>>> import numpy as np
>>> from numpy import linalg as LA
>>> np.set_printoptions(precision=3, suppress=True, linewidth=160)
>>> arr = np.array([[-6, 0, -1, -5, -4, -5, -1, -2, -3],
...     [0, 6, 5, 1, 2, 1, 5, 4, 3],
...     [-4, 2, 1, -3, -2, -3, 1, 0, -1]])
>>> # rows and columns are dependent
>>> W = np.array([[0, 2],
...     [-2, 1],
...     [-2, 2],
...     [-2, -1],
...     [-2, -2],
...     [1, 0],
...     [1, 0],
...     [1, 0],
...     [-2, 1]])
>>> b = np.array([-5, -8])
>>> H = np.maximum(arr @ W + b, 0)
>>> (H > 0).mean(axis=0)
array([0.333, 0.333])
>>> (H > 0).astype(int)
array([[1, 0],
       [0, 1],
       [0, 0]])
>>> H
array([[13,  0],
       [ 0,  6],
       [ 0,  0]])
>>> W2 = np.array([[4, -1, 6], [-3, -4, 1]])
>>> (H @ W2).round(6).argmax(axis=1)
array([2, 2, 0])
>>> rank = LA.matrix_rank(arr)
>>> rank
np.int64(2)
>>> null = LA.svd(arr)[2][rank:].T
>>> LA.matrix_rank(arr.T @ arr), LA.matrix_rank(arr @ arr.T)
(np.int64(2), np.int64(2))
>>> null.shape
(9, 7)
>>> np.allclose(arr @ null, 0)
True
>>> Uu, s, Vh = LA.svd(arr)
>>> s.round(3) + 0
array([13.258, 10.16 ,  0.   ])
>>> np.argmax(s[:-1] / (s[1:] + 1e-6)) + 1
np.int64(2)
>>> other = Uu[:, :2] @ np.diag(s[:2]) @ Vh[:2]
>>> LA.matrix_rank(arr, rtol=0.05)
np.int64(2)
>>> round(float(LA.norm(arr - other, 2)), 3), round(float(s[2]), 3)
(0.0, 0.0)
>>> round(np.abs(arr - other).max(), 3)
np.float64(0.0)
>>> other.round(3) + 0
array([[-6.,  0., -1., -5., -4., -5., -1., -2., -3.],
       [ 0.,  6.,  5.,  1.,  2.,  1.,  5.,  4.,  3.],
       [-4.,  2.,  1., -3., -2., -3.,  1.,  0., -1.]])
>>> LA.matrix_rank(other)
np.int64(2)
>>> np.abs(np.diag(LA.qr(arr)[1])) > 1e-9
array([ True,  True, False])
>>> np.round(np.trace(LA.pinv(arr) @ arr), 3)
np.float64(2.0)
>>> W0 = np.load("case8.npy")
>>> W0
array([[0.5  , 0.   , 0.5  , 0.   , 0.   , 0.   , 0.   , 0.   ],
       [0.   , 1.   , 0.   , 0.   , 0.   , 0.   , 0.   , 0.   ],
       [0.   , 0.333, 0.333, 0.   , 0.   , 0.   , 0.   , 0.333],
       [0.   , 0.   , 0.5  , 0.5  , 0.   , 0.   , 0.   , 0.   ],
       [0.333, 0.   , 0.   , 0.333, 0.333, 0.   , 0.   , 0.   ],
       [0.   , 0.25 , 0.25 , 0.   , 0.   , 0.5  , 0.   , 0.   ],
       [0.   , 0.   , 0.   , 0.   , 0.5  , 0.   , 0.5  , 0.   ],
       [0.5  , 0.   , 0.   , 0.   , 0.   , 0.   , 0.   , 0.5  ]])
>>> # a transition matrix
>>> t = np.radians(36)
>>> Rm = np.eye(8)
>>> Rm[7, 7] = Rm[0, 0] = np.cos(t)
>>> Rm[7, 0], Rm[0, 7] = -np.sin(t), np.sin(t)
>>> Rm
array([[ 0.809,  0.   ,  0.   ,  0.   ,  0.   ,  0.   ,  0.   ,  0.588],
       [ 0.   ,  1.   ,  0.   ,  0.   ,  0.   ,  0.   ,  0.   ,  0.   ],
       [ 0.   ,  0.   ,  1.   ,  0.   ,  0.   ,  0.   ,  0.   ,  0.   ],
       [ 0.   ,  0.   ,  0.   ,  1.   ,  0.   ,  0.   ,  0.   ,  0.   ],
       [ 0.   ,  0.   ,  0.   ,  0.   ,  1.   ,  0.   ,  0.   ,  0.   ],
       [ 0.   ,  0.   ,  0.   ,  0.   ,  0.   ,  1.   ,  0.   ,  0.   ],
       [ 0.   ,  0.   ,  0.   ,  0.   ,  0.   ,  0.   ,  1.   ,  0.   ],
       [-0.588,  0.   ,  0.   ,  0.   ,  0.   ,  0.   ,  0.   ,  0.809]])
>>> other = W0 @ Rm.T
>>> round(LA.det(Rm), 3), round(np.trace(Rm), 3)
(np.float64(1.0), np.float64(7.618))
>>> np.allclose(W0 @ W0.T, other @ other.T)
True
>>> np.allclose(LA.norm(W0, axis=1), LA.norm(other, axis=1))
True
>>> np.abs(other - W0).max(axis=0)
array([0.198, 0.   , 0.   , 0.   , 0.   , 0.   , 0.   , 0.389])
>>> round(float(LA.norm(arr, 2) / LA.norm(arr)), 3)
0.794
>>> np.count_nonzero(W0)
np.int64(18)
>>> np.unravel_index(np.abs(W0).argmax(), W0.shape)
(np.int64(1), np.int64(1))
>>> W0[8]
Traceback (most recent call last):
  File "<python-input-46>", line 1, in <module>
    W0[8]
    ~~^^^
IndexError: index 8 is out of bounds for axis 0 with size 8
>>> np.diff(W0, axis=0)
array([[-0.5  ,  1.   , -0.5  ,  0.   ,  0.   ,  0.   ,  0.   ,  0.   ],
       [ 0.   , -0.667,  0.333,  0.   ,  0.   ,  0.   ,  0.   ,  0.333],
       [ 0.   , -0.333,  0.167,  0.5  ,  0.   ,  0.   ,  0.   , -0.333],
       [ 0.333,  0.   , -0.5  , -0.167,  0.333,  0.   ,  0.   ,  0.   ],
       [-0.333,  0.25 ,  0.25 , -0.333, -0.333,  0.5  ,  0.   ,  0.   ],
       [ 0.   , -0.25 , -0.25 ,  0.   ,  0.5  , -0.5  ,  0.5  ,  0.   ],
       [ 0.5  ,  0.   ,  0.   ,  0.   , -0.5  ,  0.   , -0.5  ,  0.5  ]])
>>> W0 - W0[0]
array([[ 0.   ,  0.   ,  0.   ,  0.   ,  0.   ,  0.   ,  0.   ,  0.   ],
       [-0.5  ,  1.   , -0.5  ,  0.   ,  0.   ,  0.   ,  0.   ,  0.   ],
       [-0.5  ,  0.333, -0.167,  0.   ,  0.   ,  0.   ,  0.   ,  0.333],
       [-0.5  ,  0.   ,  0.   ,  0.5  ,  0.   ,  0.   ,  0.   ,  0.   ],
       [-0.167,  0.   , -0.5  ,  0.333,  0.333,  0.   ,  0.   ,  0.   ],
       [-0.5  ,  0.25 , -0.25 ,  0.   ,  0.   ,  0.5  ,  0.   ,  0.   ],
       [-0.5  ,  0.   , -0.5  ,  0.   ,  0.5  ,  0.   ,  0.5  ,  0.   ],
       [ 0.   ,  0.   , -0.5  ,  0.   ,  0.   ,  0.   ,  0.   ,  0.5  ]])
>>> W0.mean(axis=0)
array([0.167, 0.198, 0.198, 0.104, 0.104, 0.062, 0.062, 0.104])
>>> W0 @ W0
array([[0.25 , 0.167, 0.417, 0.   , 0.   , 0.   , 0.   , 0.167],
       [0.   , 1.   , 0.   , 0.   , 0.   , 0.   , 0.   , 0.   ],
       [0.167, 0.444, 0.111, 0.   , 0.   , 0.   , 0.   , 0.278],
       [0.   , 0.167, 0.417, 0.25 , 0.   , 0.   , 0.   , 0.167],
       [0.278, 0.   , 0.333, 0.278, 0.111, 0.   , 0.   , 0.   ],
       [0.   , 0.458, 0.208, 0.   , 0.   , 0.25 , 0.   , 0.083],
       [0.167, 0.   , 0.   , 0.167, 0.417, 0.   , 0.25 , 0.   ],
       [0.5  , 0.   , 0.25 , 0.   , 0.   , 0.   , 0.   , 0.25 ]])
>>> LA.determinant(W0)
Traceback (most recent call last):
  File "<python-input-51>", line 1, in <module>
    LA.determinant(W0)
    ^^^^^^^^^^^^^^
AttributeError: module 'numpy.linalg' has no attribute 'determinant'
>>> round(float(LA.det(W0)), 3)
0.007
>>> round(float(np.abs(LA.eigvals(W0)).max()), 3)
1.0
>>> np.round(np.trace(W0), 3)
np.float64(4.167)
>>> np.allclose(W0, W0.T)
False
>>> mat = np.loadtxt("layer4.csv", delimiter=",")
>>> mat
array([[ 3.,  2.,  0.,  1.,  0.,  0.,  1.],
       [ 5.,  5.,  0.,  1.,  1.,  0.,  2.],
       [ 6.,  8.,  2.,  1.,  2.,  3.,  4.],
       [ 7., 11.,  5.,  4.,  4.,  4.,  5.],
       [ 8., 11.,  7.,  5.,  5.,  4.,  7.],
       [10., 13.,  7.,  7.,  7.,  6.,  7.],
       [12., 14., 10., 10.,  9.,  7.,  7.],
       [14., 16., 12., 13., 10.,  9.,  8.],
       [16., 16., 14., 16., 13., 11., 10.],
       [17., 19., 16., 19., 16., 13., 13.],
       [19., 21., 18., 22., 18., 13., 16.],
       [20., 21., 19., 25., 21., 16., 18.],
       [20., 22., 21., 25., 23., 16., 21.],
       [23., 22., 24., 25., 25., 16., 24.],
       [24., 23., 26., 25., 28., 16., 25.],
       [26., 26., 29., 26., 31., 17., 28.],
       [27., 28., 30., 29., 31., 20., 31.],
       [28., 28., 33., 30., 34., 23., 32.],
       [30., 30., 34., 32., 37., 23., 32.],
       [31., 31., 36., 34., 39., 25., 34.],
       [32., 32., 38., 37., 41., 26., 34.],
       [34., 33., 41., 37., 42., 26., 37.],
       [35., 36., 43., 37., 42., 26., 37.],
       [37., 38., 44., 37., 43., 29., 40.],
       [38., 38., 44., 37., 43., 31., 42.],
       [38., 39., 46., 39., 44., 33., 43.],
       [41., 40., 49., 41., 45., 33., 46.],
       [42., 40., 52., 44., 48., 35., 47.],
       [44., 43., 55., 47., 48., 38., 48.],
       [44., 44., 58., 49., 51., 41., 51.],
       [45., 47., 58., 49., 54., 42., 51.],
       [46., 50., 61., 49., 54., 44., 54.],
       [49., 53., 62., 51., 55., 46., 55.]])
>>> W0 @ np.ones(8)
array([1., 1., 1., 1., 1., 1., 1., 1.])
>>> W0.sum(axis=1)
array([1., 1., 1., 1., 1., 1., 1., 1.])
>>> pr = np.eye(8)[6]
>>> for _ in range(6):
...     pr = pr @ W0
...     print(pr.round(3))
... 
[0.  0.  0.  0.  0.5 0.  0.5 0. ]
[0.167 0.    0.    0.167 0.417 0.    0.25  0.   ]
[0.222 0.    0.167 0.222 0.264 0.    0.125 0.   ]
[0.199 0.056 0.278 0.199 0.15  0.    0.062 0.056]
[0.177 0.148 0.292 0.15  0.081 0.    0.031 0.12 ]
[0.176 0.245 0.261 0.102 0.043 0.    0.016 0.157]
>>> [round(float(x), 3) for x in LA.svd(mat, compute_uv=False)[:3]]
[475.463, 20.686, 15.088]
>>> np.abs(LA.svd(mat)[2][-1])
array([0.617, 0.38 , 0.29 , 0.284, 0.23 , 0.461, 0.209])
>>> np.argsort(-LA.norm(mat, axis=0).round(6), kind="stable")[:3]
array([2, 4, 6])
>>> np.round(LA.norm(mat, 2) / LA.norm(mat), 3)
np.float64(0.998)
>>> cen = mat - mat.mean(axis=0)
>>> Uu, s, Vh = LA.svd(cen, full_matrices=False)
>>> np.abs(Vh[-1])
array([0.719, 0.292, 0.372, 0.255, 0.162, 0.378, 0.157])
>>> np.round((s ** 2).sum() ** 2 / (s ** 4).sum(), 3)
np.float64(1.018)
>>> s
array([237.528,  15.129,  12.204,   7.282,   5.622,   5.09 ,   3.5  ])
>>> m1 = np.load("mat.npy")
>>> m1
array([[ 0.151,  0.537,  0.335],
       [ 0.537,  1.775,  0.483],
       [ 0.335,  0.483, -2.926]])
>>> np.all(LA.eigvalsh(m1) > 0)
np.False_
>>> round(float(LA.eigvalsh(m1).min()), 3)
-3.0
>>> try:
...     LA.cholesky(m1)
... except LA.LinAlgError as e:
...     print(repr(e))
... 
LinAlgError('Matrix is not positive definite')
>>> vals, vecs = LA.eigvalsh(m1)
Traceback (most recent call last):
  File "<python-input-76>", line 1, in <module>
    vals, vecs = LA.eigvalsh(m1)
    ^^^^^^^^^^
ValueError: too many values to unpack (expected 2)
>>> vals, vecs = LA.eigh(m1)
>>> np.round(vecs.T @ vecs, 3) + 0
array([[1., 0., 0.],
       [0., 1., 0.],
       [0., 0., 1.]])
>>> np.abs(vecs[:, -1]).round(6).argmax()
np.int64(1)
>>> np.round(vecs.T @ m1 @ vecs, 3) + 0
array([[-3.,  0.,  0.],
       [ 0.,  0.,  0.],
       [ 0.,  0.,  2.]])
>>> np.abs(vecs[:, -1])
array([0.296, 0.949, 0.113])
>>> np.round(LA.svd(m1, compute_uv=False), 3) + 0
array([3., 2., 0.])
>>> np.unique(vals.round(6) + 0, return_counts=True)[1]
array([1, 1, 1])
>>> vecs @ np.diag(vals) @ vecs.T
array([[ 0.151,  0.537,  0.335],
       [ 0.537,  1.775,  0.483],
       [ 0.335,  0.483, -2.926]])
>>> K = np.loadtxt("x.csv", delimiter=",")
>>> K
array([[-0.286,  0.059,  0.942,  0.168],
       [-0.571, -0.423, -0.263,  0.652],
       [-0.714,  0.589, -0.196, -0.323],
       [ 0.286,  0.686, -0.076,  0.665]])
>>> other = K / np.sqrt((K ** 2).mean(axis=1, keepdims=True))
>>> LA.matrix_rank(other) == LA.matrix_rank(K)
np.True_
>>> LA.norm(other, axis=1)
array([2., 2., 2., 2.])
>>> LA.matrix_rank(K - K.mean(axis=1, keepdims=True))
np.int64(3)
>>> T = np.stack([K, 3 * K, K[::-1]])
>>> LA.matrix_rank(T)
array([4, 4, 4])
>>> np.round(np.einsum("bij,cij->bc", T, T), 3) + 0
array([[ 4., 12.,  0.],
       [12., 36.,  0.],
       [ 0.,  0.,  4.]])
>>> (T @ K.T).shape
(3, 4, 4)
>>> T.shape
(3, 4, 4)
>>> u, v = arr[0], arr[1]
>>> u @ v
np.int64(-45)
>>> u @ u
np.int64(117)
>>> pr = (u @ v) / (u @ u) * u
>>> round(float((v - pr) @ u), 3)
0.0
>>> Uu, s, Vh = LA.svd(m1)
>>> vecs = Vh[:(s > 1e-8).sum()]
>>> rng = np.random.default_rng(736777)
>>> vec = m1[2] + -3 * m1[1] + rng.integers(2) * np.eye(3)[0]
>>> vec
array([-1.275, -4.842, -4.374])
>>> vecs.T @ vecs
array([[ 0.096,  0.289, -0.056],
       [ 0.289,  0.908,  0.018],
       [-0.056,  0.018,  0.997]])
>>> np.allclose(vecs.T @ vecs @ vec, vec)
True
>>> np.diag(vecs.T @ vecs)
array([0.096, 0.908, 0.997])
>>> np.round(LA.norm(vec - vecs.T @ vecs @ vec), 3)
np.float64(0.0)
>>> E = np.load("test18.npy")
>>> E
array([[ 1.7  , -1.2  ,  0.9  ,  1.2  , -1.1  ,  0.8  , -0.1  , -0.3  ],
       [-0.815,  1.31 , -0.242, -1.649, -0.133,  0.243, -1.568, -0.946],
       [ 0.5  , -2.   , -0.4  ,  0.3  ,  0.   ,  0.6  ,  1.   ,  1.4  ],
       [-0.7  ,  1.3  , -0.3  , -1.7  , -0.2  ,  0.3  , -1.5  , -0.9  ]])
>>> Uu, s, Vh = LA.svd(E)
>>> np.argmax(s[:-1] / (s[1:] + 1e-6)) + 1
np.int64(3)
>>> other = Uu[:, :3] @ np.diag(s[:3]) @ Vh[:3]
>>> round(float(np.abs(E - other).max()), 3)
0.041
>>> round(float(LA.norm(E - other, 2)), 3), round(float(s[3]), 3)
(0.104, 0.104)
